$ python -q
>>> import numpy as np
>>> np.set_printoptions(precision=2, suppress=True, linewidth=100, floatmode="fixed")
>>> rnd = lambda a: np.round(a, 2) + 0
>>> F = np.loadtxt("sample4.csv", delimiter=",")
>>> print(F)
[[ 1.00 -2.00  4.00 -8.00]
 [ 1.00 -1.00  1.00 -1.00]
 [ 1.00  0.00  0.00  0.00]
 [ 1.00  1.00  1.00  1.00]
 [ 1.00  2.00  4.00  8.00]
 [ 1.00  3.00  9.00 27.00]
 [ 1.00  4.00 16.00 64.00]]
>>> P = F @ np.linalg.solve(F.T @ F, F.T)
>>> print(np.allclose(P @ P, P))
True
>>> print(np.trace(P))
4.0
>>> print(np.linalg.cond(F) > 100)
False
>>> print(np.linalg.matrix_rank(F, rtol=0.1))
1
>>> print(rnd(np.linalg.norm(F, 2) / np.linalg.norm(F)))
0.99
>>> print(np.argsort(-np.linalg.norm(F, axis=0).round(6), kind="stable")[:3])
[3 2 1]
>>> print([round(float(x), 2) for x in np.linalg.svd(F, compute_uv=False)[:3]])
[72.88, 6.9, 2.67]
>>> print(round(np.log10(np.linalg.cond(F))))
2
>>> M = np.load("dump.npy")
>>> print(M)
[[231 -41  11  77  50]
 [-41 259 -79  47  32]
 [ 11 -79 269  66 -97]
 [ 77  47  66  98  63]
 [ 50  32 -97  63 276]]
>>> ev, vecs = np.linalg.eigh(M)
>>> vec = np.array([3, 3, -1, 1, 3])
>>> print((np.sign(vecs[:, -1].round(6)) == np.sign(vecs[0, -1].round(6))).astype(int))
[1 1 0 1 1]
>>> print(vec @ M @ vec)
9979
>>> print(np.abs(M).sum(axis=1).max(), rnd(np.abs(ev).max()))
522 412.18
>>> print(rnd(vecs * np.maximum(ev, 0) @ vecs.T))
[[231.00 -41.00  11.00  77.00  50.00]
 [-41.00 259.00 -79.00  47.00  32.00]
 [ 11.00 -79.00 269.00  66.00 -97.00]
 [ 77.00  47.00  66.00  98.00  63.00]
 [ 50.00  32.00 -97.00  63.00 276.00]]
>>> print(rnd(np.linalg.eigvalsh(M[1:, 1:])))
[ 22.06 231.19 237.02 411.74]
>>> W0 = np.load("x.npy")
>>> print(W0)
[[3 4 4 0 1 4]
 [0 1 5 3 1 2]
 [0 0 0 0 0 3]
 [0 0 0 2 0 4]
 [0 0 0 0 0 3]
 [0 0 0 0 0 1]]
>>> print(W0 @ W0)
[[ 9 16 32 12  7 39]
 [ 0  1  5  9  1 34]
 [ 0  0  0  0  0  3]
 [ 0  0  0  4  0 12]
 [ 0  0  0  0  0  3]
 [ 0  0  0  0  0  1]]
>>> print(np.linalg.matrix_rank(W0 - W0[0, 0] * np.eye(6)))
5
>>> print(np.unique(W0.round(6), axis=0).shape)
(5, 6)
>>> print(np.allclose(W0[:-1].T @ np.linalg.lstsq(W0[:-1].T, W0[-1])[0], W0[-1]))
True
>>> print(np.linalg.lstsq(W0[:-1].T, W0[-1])[2])
4
>>> print(rnd(np.trace(np.linalg.pinv(W0) @ W0)))
4.0
>>> Uu, sv, vt = np.linalg.svd(W0)
>>> print(np.argmax(sv[:-1] / (sv[1:] + 1e-6)) + 1)
4
>>> M2 = Uu[:, :4] @ np.diag(sv[:4]) @ vt[:4]
>>> print(rnd(np.linalg.norm(W0 - M2, 2)), rnd(sv[4]))
0.0 0.0
>>> r0 = np.array([1, 2])
>>> print(np.convolve(W0[4], r0))
[0 0 0 0 0 3 6]
>>> print(np.cross(W0[4, :3], W0[2, :3]))
[0 0 0]
>>> Uu, sv, vt = np.linalg.svd(W0)
>>> vecs = vt[:(sv > 1e-8).sum()]
>>> rng = np.random.default_rng(659606)
>>> vec = W0[2] + -2 * W0[5] + rng.integers(2) * np.eye(6)[1]
>>> print(vec)
[0.00 0.00 0.00 0.00 0.00 1.00]
>>> print(np.allclose(vecs.T @ vecs @ vec, vec))
True
>>> print(np.linalg.matrix_rank(np.vstack([W0, vec])))
4
>>> print(rnd(np.linalg.norm(vec - vecs.T @ vecs @ vec)))
0.0
>>> feats = np.array([[3, 1, -6, -2], [1, 4, -2, -8], [15, 5, 18, 6], [5, 20, 6, 24]])
>>> W1 = np.array([[3, 5, 0], [3, 6, 1], [3, 0, 0], [0, 5, 4]])
>>> c = np.array([1, 2, 0])
>>> H = np.maximum(feats @ W1 + c, 0)
>>> print((H > 0).mean(axis=0))
[0.75 0.75 0.50]
>>> print((H > 0).astype(int))
[[0 1 0]
 [1 0 0]
 [1 1 1]
 [1 1 1]]
>>> cent = np.array([[2, 1], [1, -1], [3, 3]])
>>> print(H @ cent)
[[ 13 -13]
 [ 20  10]
 [454  65]
 [803 175]]
>>> print((H @ cent).round(6).argmax(axis=1))
[0 0 0 0]
>>> print(W1 @ cent)
[[11 -2]
 [15  0]
 [ 6  3]
 [17  7]]
>>> M2 = np.array([[2, 3], [0, 3]])
>>> cent = np.kron(M2, feats)
>>> print(rnd(np.linalg.norm(cent, 2)), rnd(np.linalg.norm(M2, 2) * np.linalg.norm(feats, 2)))
163.33 163.33
>>> print(np.linalg.matrix_rank(cent))
8
>>> print(cent)
[[  6   2 -12  -4   9   3 -18  -6]
 [  2   8  -4 -16   3  12  -6 -24]
 [ 30  10  36  12  45  15  54  18]
 [ 10  40  12  48  15  60  18  72]
 [  0   0   0   0   9   3 -18  -6]
 [  0   0   0   0   3  12  -6 -24]
 [  0   0   0   0  45  15  54  18]
 [  0   0   0   0  15  60  18  72]]
>>> print(cent.shape)
(8, 8)
>>> vec = np.array([-1, -1, 3, 3])
>>> rhs = feats @ vec
>>> print(rhs)
[-28 -35  52  65]
>>> print(rnd(np.linalg.solve(feats, -1 * rhs)))
[ 1.00  1.00 -3.00 -3.00]
>>> print(rnd(np.linalg.solve(feats.T, feats[3])))
[0.00 0.00 0.00 1.00]
>>> J = np.array([[-3, 1, -3, 1], [1, -3, 1, -3], [-3, 1, -3, 1], [1, -3, 1, -3]])
>>> print(J @ (-1.0) ** np.arange(4))
[-8.00  8.00 -8.00  8.00]
>>> print(np.sort(np.abs(np.fft.fft(J[0]))), rnd(np.sort(np.linalg.svd(J, compute_uv=False))))
[0.00 0.00 4.00 8.00] [0.00 0.00 4.00 8.00]
>>> print(J @ np.ones(4))
[-4.00 -4.00 -4.00 -4.00]
>>> print(np.allclose(J @ J.T, J.T @ J))
True
>>> print((J @ J)[0])
[ 20 -12  20 -12]
>>> ev, vecs = np.linalg.eigh(J)
>>> vec = np.array([0, 0, 1, 2])
>>> print(rnd(np.linalg.eigvalsh(J[1:, 1:])))
[-6.56 -2.44  0.00]
>>> print(vec @ J @ vec)
-11
>>> print(np.unique(J.round(6), axis=0).shape)
(2, 4)
>>> print(rnd(J @ np.linalg.pinv(J) @ J))
[[-3.00  1.00 -3.00  1.00]
 [ 1.00 -3.00  1.00 -3.00]
 [-3.00  1.00 -3.00  1.00]
 [ 1.00 -3.00  1.00 -3.00]]
>>> print(np.linalg.lstsq(J[:-1].T, J[-1])[2])
2
>>> print(np.allclose(J[:-1].T @ np.linalg.lstsq(J[:-1].T, J[-1])[0], J[-1]))
True
>>> print(np.allclose(J, J.T))
True
>>> print(np.trace(J))
-12
>>> print(rnd(np.linalg.det(J)))
0.0
>>> print(J @ J)
[[ 20 -12  20 -12]
 [-12  20 -12  20]
 [ 20 -12  20 -12]
 [-12  20 -12  20]]
>>> print((J + J.T) / 2)
[[-3.00  1.00 -3.00  1.00]
 [ 1.00 -3.00  1.00 -3.00]
 [-3.00  1.00 -3.00  1.00]
 [ 1.00 -3.00  1.00 -3.00]]
>>> print(np.allclose(J @ J.T, J.T @ J))
True
>>> print(rnd(np.abs(np.linalg.eigvals(J)).max()))
8.0
>>> print((J - J.T) / 2)
[[0.00 0.00 0.00 0.00]
 [0.00 0.00 0.00 0.00]
 [0.00 0.00 0.00 0.00]
 [0.00 0.00 0.00 0.00]]
>>> E = np.load("a.npy")
>>> print(E)
[[ 3  3 -5  3  4]
 [ 4  3  3 -5  3]
 [ 3  4  3  3 -5]
 [-5  3  4  3  3]
 [ 3 -5  3  4  3]]
>>> M2 = np.array([[3, 0, 1], [0, 1, 0]])
>>> cent = np.kron(M2, E)
>>> print(np.linalg.matrix_rank(cent))
10
>>> print(cent.shape)
(10, 15)
>>> A = np.load("block6.npy")
>>> print(A)
[[-21.67  40.61 -41.51  59.62]
 [-21.52  39.31 -40.60  62.34]
 [-20.19  40.93 -39.39  58.77]
 [-18.96  39.54 -37.25  59.45]
 [-21.15  40.04 -38.15  62.04]
 [-19.45  39.27 -38.73  58.18]
 [-21.01  39.97 -40.23  60.29]
 [-18.36  39.82 -40.15  60.03]
 [-18.93  38.79 -39.65  59.80]
 [-21.36  40.34 -39.91  58.48]
 [-20.30  39.62 -38.44  59.30]
 [-20.15  39.92 -38.92  59.21]
 [-19.17  39.74 -39.38  60.31]
 [-20.53  39.44 -41.88  60.16]]
>>> C2 = np.cov(A, rowvar=False)
>>> print(rnd(np.median(A, axis=0)))
[-20.24  39.78 -39.52  59.71]
>>> print(rnd(np.linalg.eigvalsh(C2)[::-1]))
[2.20 1.28 0.83 0.19]
>>> print(rnd(np.polyfit(A[:, 3], A[:, 2], 1)))
[ -0.17 -29.36]
>>> theta = np.radians(15)
>>> r_ = np.eye(4)
>>> r_[0, 0] = r_[1, 1] = np.cos(theta)
>>> r_[0, 1], r_[1, 0] = -np.sin(theta), np.sin(theta)
>>> print(rnd(r_))
[[ 0.97 -0.26  0.00  0.00]
 [ 0.26  0.97  0.00  0.00]
 [ 0.00  0.00  1.00  0.00]
 [ 0.00  0.00  0.00  1.00]]
>>> M2 = A @ r_.T
>>> print(rnd(np.abs(M2 - A).max(axis=0)))
[9.91 6.99 0.00 0.00]
>>> print(rnd(np.linalg.svd(A, compute_uv=False)), rnd(np.linalg.svd(M2, compute_uv=False)))
[316.25   4.26   3.29   2.93] [316.25   4.26   3.29   2.93]
>>> K = np.loadtxt("mat.csv", delimiter=",")
>>> print(K)
[[ 0.00  0.00  0.00  0.00  0.00  2.00  1.00 -1.00]
 [ 0.00  0.00  0.00  3.00  2.00  3.00 -3.00  3.00]
 [ 0.00  0.00  0.00 -3.00  1.00 -3.00  1.00 -2.00]
 [ 0.00  3.00 -3.00  0.00  0.00  0.00  0.00  0.00]
 [ 0.00  2.00  1.00  0.00  0.00  0.00  0.00  0.00]
 [ 2.00  3.00 -3.00  0.00  0.00  0.00  0.00  0.00]
 [ 1.00 -3.00  1.00  0.00  0.00  0.00  0.00  0.00]
 [-1.00  3.00 -2.00  0.00  0.00  0.00  0.00  0.00]]
>>> r0, g = E[4], E[3]
>>> print(r0 @ g)
3
>>> pr = (r0 @ g) / (r0 @ r0) * r0
>>> print((g - pr) @ r0)
0.0
>>> print(np.outer(r0, g))
[[-15   9  12   9   9]
 [ 25 -15 -20 -15 -15]
 [-15   9  12   9   9]
 [-20  12  16  12  12]
 [-15   9  12   9   9]]
>>> print(rnd(np.linalg.norm(r0 + g) ** 2 + np.linalg.norm(r0 - g) ** 2))
272.0
